In [1]: import numpy as np

In [2]: np.set_printoptions(suppress=True, linewidth=100)

In [3]: A = np.loadtxt("layer19.csv", delimiter=",")

In [4]: A.round(1) + 0
Out[4]: 
array([[ 0.2, -0.1,  0.2, -0.2, -0.2, -0.2],
       [-0.1,  0.2, -0.4, -0.1,  0.1,  0. ],
       [ 0.2, -0.4,  0.7,  0.1, -0.2,  0.1],
       [-0.2, -0.1,  0.1,  0.9,  0.3, -0.1],
       [-0.2,  0.1, -0.2,  0.3,  0.2,  0.1],
       [-0.2,  0. ,  0.1, -0.1,  0.1,  0.9]])

In [5]: rank = np.linalg.matrix_rank(A)

In [6]: rank
Out[6]: np.int64(3)

In [7]: null = np.linalg.svd(A)[2][rank:].T

In [8]: [int(np.linalg.matrix_rank(A[:i])) for i in range(1, len(A) + 1)]
Out[8]: [1, 2, 3, 3, 3, 3]

In [9]: np.round(A @ null, 1) + 0
Out[9]: 
array([[0., 0., 0.],
       [0., 0., 0.],
       [0., 0., 0.],
       [0., 0., 0.],
       [0., 0., 0.],
       [0., 0., 0.]])

In [10]: [int(np.linalg.matrix_rank(np.delete(A, i, axis=0))) for i in range(6)]
Out[10]: [3, 3, 3, 3, 3, 3]

In [11]: np.round(np.linalg.norm(A, 1), 1), np.round(np.linalg.norm(A, np.inf), 1)
Out[11]: (np.float64(1.6), np.float64(1.6))

In [12]: J = np.loadtxt("dump.csv", delimiter=",")

In [13]: J
Out[13]: 
array([[ 1.2,  0.3,  0.2],
       [-1.6, -1.1, -0.7],
       [-0.2,  1.1,  0.4],
       [-1.2, -0.4,  0.4],
       [-1.1,  0.3, -1. ],
       [ 1. , -0.1,  0.6],
       [-2.7, -0.4, -0.1],
       [ 0.7, -0.3,  1.1],
       [ 0.7,  1.4, -0.9],
       [ 0.6, -1. , -0.7],
       [ 1.3,  1. , -1.3],
       [ 0.2, -0.9,  0.2],
       [ 0.3,  1. ,  0.9],
       [-0.3,  0. ,  0.6],
       [ 1.2,  0. , -0.8],
       [ 0.9, -0.4,  0.2],
       [-0.8, -0.5,  0.1],
       [-1.6,  0.2,  0.9],
       [ 0. ,  1. , -1.3],
       [-2.3, -0.5, -0.3],
       [-1.2,  0. , -0.4],
       [ 1.4,  0.3, -0.8],
       [-0.1,  0.9,  0.1],
       [-4.8, -2.7,  0.3],
       [ 1.7, -0.9,  0.1],
       [-0.1,  2.3, -1.1],
       [ 1.4, -0.7, -0.1],
       [ 1.2, -1. ,  1.4]])

In [14]: t = np.radians(90)

In [15]: r_ = np.eye(3)

In [16]: r_[2, 2] = r_[0, 0] = np.cos(t)

In [17]: r_[2, 0], r_[0, 2] = -np.sin(t), np.sin(t)

In [18]: r_.round(1) + 0
Out[18]: 
array([[ 0.,  0.,  1.],
       [ 0.,  1.,  0.],
       [-1.,  0.,  0.]])

In [19]: B = J @ r_.T

In [20]: np.allclose(J @ J.T, B @ B.T)
Out[20]: True

In [21]: np.round(np.linalg.svd(J, compute_uv=False), 1), np.round(np.linalg.svd(B, compute_uv=False), 1)
Out[21]: (array([8.2, 5. , 3.3]), array([8.2, 5. , 3.3]))

In [22]: np.abs(B - J).max(axis=0)
Out[22]: array([5.1, 0. , 4.5])

In [23]: np.allclose(np.linalg.norm(J, axis=1), np.linalg.norm(B, axis=1))
Out[23]: True
